$ python -q
>>> import numpy as np
>>> np.set_printoptions(precision=2, suppress=True, linewidth=120)
>>> def rd(a):
...     return np.round(a, 2) + 0
... 
>>> M = np.array([[8, 6, 0, -5], [-7, -5, -9, 9], [3, 0, 2, -3], [2, -4, -7, 0]])
>>> M[:, 1] = -2 * M[:, 3]
>>> M
array([[  8,  10,   0,  -5],
       [ -7, -18,  -9,   9],
       [  3,   6,   2,  -3],
       [  2,   0,  -7,   0]])
>>> x0 = np.array([1, 0, -2, 2])
>>> np.einsum("ij,j->i", M, x0)
array([-2, 29, -7, 16])
>>> (M @ x0).argmax()
np.int64(1)
>>> np.einsum("ij,ji->", M, M)
np.int64(166)
>>> rd(np.linalg.det(M[::-1]))
np.float64(0.0)
>>> np.kron(np.eye(2, dtype=int), M)
array([[  8,  10,   0,  -5,   0,   0,   0,   0],
       [ -7, -18,  -9,   9,   0,   0,   0,   0],
       [  3,   6,   2,  -3,   0,   0,   0,   0],
       [  2,   0,  -7,   0,   0,   0,   0,   0],
       [  0,   0,   0,   0,   8,  10,   0,  -5],
       [  0,   0,   0,   0,  -7, -18,  -9,   9],
       [  0,   0,   0,   0,   3,   6,   2,  -3],
       [  0,   0,   0,   0,   2,   0,  -7,   0]])
>>> data = np.load("test0.npy")
>>> rd(data)
array([[ 2.41,  1.21,  7.34],
       [ 3.21,  1.61,  8.98],
       [ 2.39,  1.19,  7.65],
       [-1.43, -0.71, -0.48],
       [ 1.28,  0.64,  2.78],
       [-2.4 , -1.2 , -5.83],
       [-0.19, -0.09, -0.41],
       [ 0.54,  0.27,  3.75],
       [-1.59, -0.79, -3.83],
       [-1.36, -0.68, -4.05],
       [-1.44, -0.72, -3.07],
       [ 0.58,  0.29,  1.52],
       [-1.53, -0.76, -4.2 ],
       [-0.27, -0.13,  2.5 ],
       [ 1.95,  0.98,  2.79],
       [-0.48, -0.24, -3.24],
       [-0.75, -0.37, -0.6 ],
       [ 4.68,  2.34,  7.37],
       [ 2.  ,  1.  ,  0.72],
       [ 0.82,  0.41, -1.04],
       [-0.24, -0.12,  0.94],
       [ 1.45,  0.73,  7.98],
       [-0.06, -0.03, -1.61]])
>>> rd(np.linalg.norm(data[19] - data[7]))
np.float64(4.8)
>>> print(rd(np.linalg.norm(data, 2)))
23.07
>>> rd(np.linalg.norm(data[19], 1)), rd(np.linalg.norm(data[19], np.inf))
(np.float64(2.27), np.float64(1.04))
>>> Xc = data - data.mean(axis=0)
>>> evecs = np.linalg.svd(Xc)[2][:2]
>>> other = Xc - Xc @ evecs.T @ evecs
>>> np.linalg.norm(other, axis=1).round(6).argmax()
np.int64(0)
>>> rd(np.diag(evecs.T @ evecs))
array([0.8, 0.2, 1. ])
>>> dist = np.linalg.norm(data[:, None] - data[None], axis=-1)
>>> dist.mean(axis=1).argmax()
np.int64(1)
>>> np.linalg.matrix_rank(dist ** 2)
np.int64(4)
>>> basis = data[[18, 17]].astype(float)
>>> for _ in range(7):
...     z = np.linalg.norm(data[:, None] - basis, axis=-1).argmin(axis=1)
...     basis = np.array([data[z == j].mean(axis=0) for j in range(2)])
... 
>>> z
array([1, 1, 1, 0, 0, 0, 0, 0, 0, 0, 0, 0, 0, 0, 0, 0, 0, 1, 0, 0, 0, 1, 0])
>>> print(rd(basis))
[[-0.25 -0.13 -0.74]
 [ 2.83  1.41  7.86]]
>>> other = basis / np.sqrt((basis ** 2).mean(axis=1, keepdims=True))
>>> np.linalg.matrix_rank(basis - basis.mean(axis=1, keepdims=True))
np.int64(2)
>>> np.linalg.matrix_rank(other) == np.linalg.matrix_rank(basis)
np.True_
>>> rd(other[0])
array([-0.55, -0.28, -1.62])
>>> print(rd(basis - basis.mean(axis=1, keepdims=True)))
[[ 0.12  0.25 -0.37]
 [-1.21 -2.62  3.83]]
>>> F = np.load("sample8.npy")
>>> F
array([[ 2,  2,  2,  2,  2],
       [ 2,  4,  4,  4,  4],
       [ 2,  4,  6,  6,  6],
       [ 2,  4,  6,  8,  8],
       [ 2,  4,  6,  8, 10]])
>>> # symmetric
>>> def softmax(z):
...     e = np.exp(z - z.max(axis=-1, keepdims=True))
...     return e / e.sum(axis=-1, keepdims=True)
... 
>>> print(softmax(F).sum(axis=1))
[1. 1. 1. 1. 1.]
>>> softmax(10 * F[0])
array([0.2, 0.2, 0.2, 0.2, 0.2])
>>> softmax(F[0])
array([0.2, 0.2, 0.2, 0.2, 0.2])
>>> scores = F @ F.T / np.sqrt(5)
>>> rd(softmax(scores))
array([[0.  , 0.  , 0.  , 0.14, 0.85],
       [0.  , 0.  , 0.  , 0.03, 0.97],
       [0.  , 0.  , 0.  , 0.  , 1.  ],
       [0.  , 0.  , 0.  , 0.  , 1.  ],
       [0.  , 0.  , 0.  , 0.  , 1.  ]])
>>> rd(softmax(scores)[0] @ F)
array([2.  , 4.  , 6.  , 7.99, 9.7 ])
